% python3 -q
>>> import numpy as np
>>> np.set_printoptions(precision=1, suppress=True, linewidth=140, legacy="1.25")
>>> def rnd(a):
...     return np.round(a, 1) + 0
... 
>>> m1 = np.load("data.npy")
>>> m1
array([[-21.8, -23.3,   4.6],
       [ -8.4,  -8.7,   1.6],
       [ -4.6,  -4.6,   0.9],
       [ -3.7,  -3.5,   0.8],
       [ -3. ,  -2.8,   0.7],
       [ -1.3,  -1. ,   0.4],
       [  0.3,   0.2,  -0.2],
       [  3.4,   1.8,  -2.1],
       [  9.2,   6.2,  -5.2],
       [ 12. ,   8.4,  -6.6],
       [ 13.4,   9.6,  -7.3],
       [ 19. ,  14.3,  -9.9],
       [ 24.5,  19. , -12.4]])
>>> rnd(np.linalg.svd(m1, compute_uv=False))
array([61.1,  8.9,  0.5])
>>> np.unravel_index(np.abs(m1).argmax(), m1.shape)
(12, 0)
>>> np.zeros(13, 3)
Traceback (most recent call last):
  File "<python-input-7>", line 1, in <module>
    np.zeros(13, 3)
    ~~~~~~~~^^^^^^^
TypeError: Cannot interpret '3' as a data type
>>> rnd(np.linalg.norm(m1))
61.7
>>> m1.shape
(13, 3)
>>> np.linalg.matrix_rank(m1)
3
>>> rnd(m1.mean(axis=0))
array([ 3. ,  1.2, -2.7])
>>> rnd(m1.sum(axis=0))
array([ 39. ,  15.6, -34.7])
>>> m1[13]
Traceback (most recent call last):
  File "<python-input-13>", line 1, in <module>
    m1[13]
    ~~^^^^
IndexError: index 13 is out of bounds for axis 0 with size 13
>>> proj = m1 @ np.linalg.solve(m1.T @ m1, m1.T)
>>> rnd(np.linalg.eigvalsh(proj))
array([0., 0., 0., 0., 0., 0., 0., 0., 0., 0., 1., 1., 1.])
>>> rnd(proj @ m1[:, 0])
array([-21.8,  -8.4,  -4.6,  -3.7,  -3. ,  -1.3,   0.3,   3.4,   9.2,  12. ,  13.4,  19. ,  24.5])
>>> np.allclose(proj @ proj, proj)
True
>>> O, Rm = np.linalg.qr(m1)
>>> rnd(abs(Rm[0, 0])), rnd(np.linalg.norm(m1[:, 0]))
(44.4, 44.4)
>>> O.shape, Rm.shape
((13, 3), (3, 3))
>>> np.trace(O @ O.T)
3.0
>>> rnd(O.T @ O)
array([[1., 0., 0.],
       [0., 1., 0.],
       [0., 0., 1.]])
>>> rnd(np.abs(np.diag(Rm)))
array([44.4,  6.5,  1. ])
>>> lab = m1[:, 1] > np.median(m1[:, 1])
>>> u = m1[lab].mean(axis=0) - m1[~lab].mean(axis=0)
>>> np.argsort(-np.abs(u).round(6), kind="stable")
array([0, 1, 2])
>>> ((m1 - m1.mean(axis=0)) @ u > 0).astype(int)
array([0, 0, 0, 0, 0, 0, 0, 1, 1, 1, 1, 1, 1])
>>> gram = np.cov(m1, rowvar=False)
>>> rnd(m1.std(axis=0))
array([11.9, 10.4,  4.9])
>>> rnd(np.linalg.eigvalsh(gram)[::-1])
array([295.8,   2.6,   0. ])
>>> rnd(gram)
array([[154.6, 134. , -61.9],
       [134. , 117.7, -52.3],
       [-61.9, -52.3,  26.1]])
>>> gram.shape
(3, 3)
>>> E = np.loadtxt("arr.csv", delimiter=",")
>>> E
array([[-0.2, -1.4,  1.6],
       [-0.3,  4.9,  1.1],
       [-0.2,  0.4,  4.2],
       [ 0. , -4.4,  0.8],
       [-0.6,  9.8,  0.5],
       [ 0.1,  4.2,  0.8],
       [-0.4,  3. ,  2.6],
       [ 0.5,  3.7, -0.7],
       [ 1.8,  4.3,  1.3],
       [-2.3,  3.5, -1.2],
       [-0.4, -1.1, -0.5],
       [ 1.2, -2.3,  1.2],
       [ 0.4, -4.6,  0.2],
       [ 2. , -1.8,  2.8],
       [ 1. , -1.6,  0. ],
       [-0.4, -0.3,  0.1],
       [ 0.6,  7.3,  2.4],
       [-1.1,  3.2, -2.7],
       [-1.7,  6. ,  1.5],
       [-1.1,  5.2, -1.6],
       [ 0.5, -4.4, -2.5],
       [ 0.5, -4.3,  1.5]])
>>> vec = np.array([0, 1, 2])
>>> y = E @ vec
>>> rnd(np.linalg.solve(E.T @ E, E.T @ y))
array([0., 1., 2.])
>>> try:
...     np.linalg.solve(E, y)
... except np.linalg.LinAlgError as e:
...     print(e)
... 
Last 2 dimensions of the array must be square
>>> rng = np.random.default_rng(40041)
>>> y = y + 0.3 * rng.normal(size=22)
>>> rnd(y)
array([ 1.8,  6.6,  9.2, -2.8, 10.1,  6. ,  7.8,  2. ,  6.5,  1.1, -1.8,  0. , -4.6,  4. , -1.3,  0.4, 11.5, -2.1,  9.1,  1.6, -9.3, -1.6])
>>> b, *_ = np.linalg.lstsq(E, y)
>>> [round(float(np.linalg.norm(np.linalg.solve(E.T @ E + lam * np.eye(3), E.T @ y))), 2) for lam in (0, 1, 10, 100)]
[2.23, 2.2, 1.98, 1.17]
>>> rnd(b)
array([-0.1,  1. ,  2. ])
>>> rnd(E.T @ (y - E @ b))
array([0., 0., 0.])
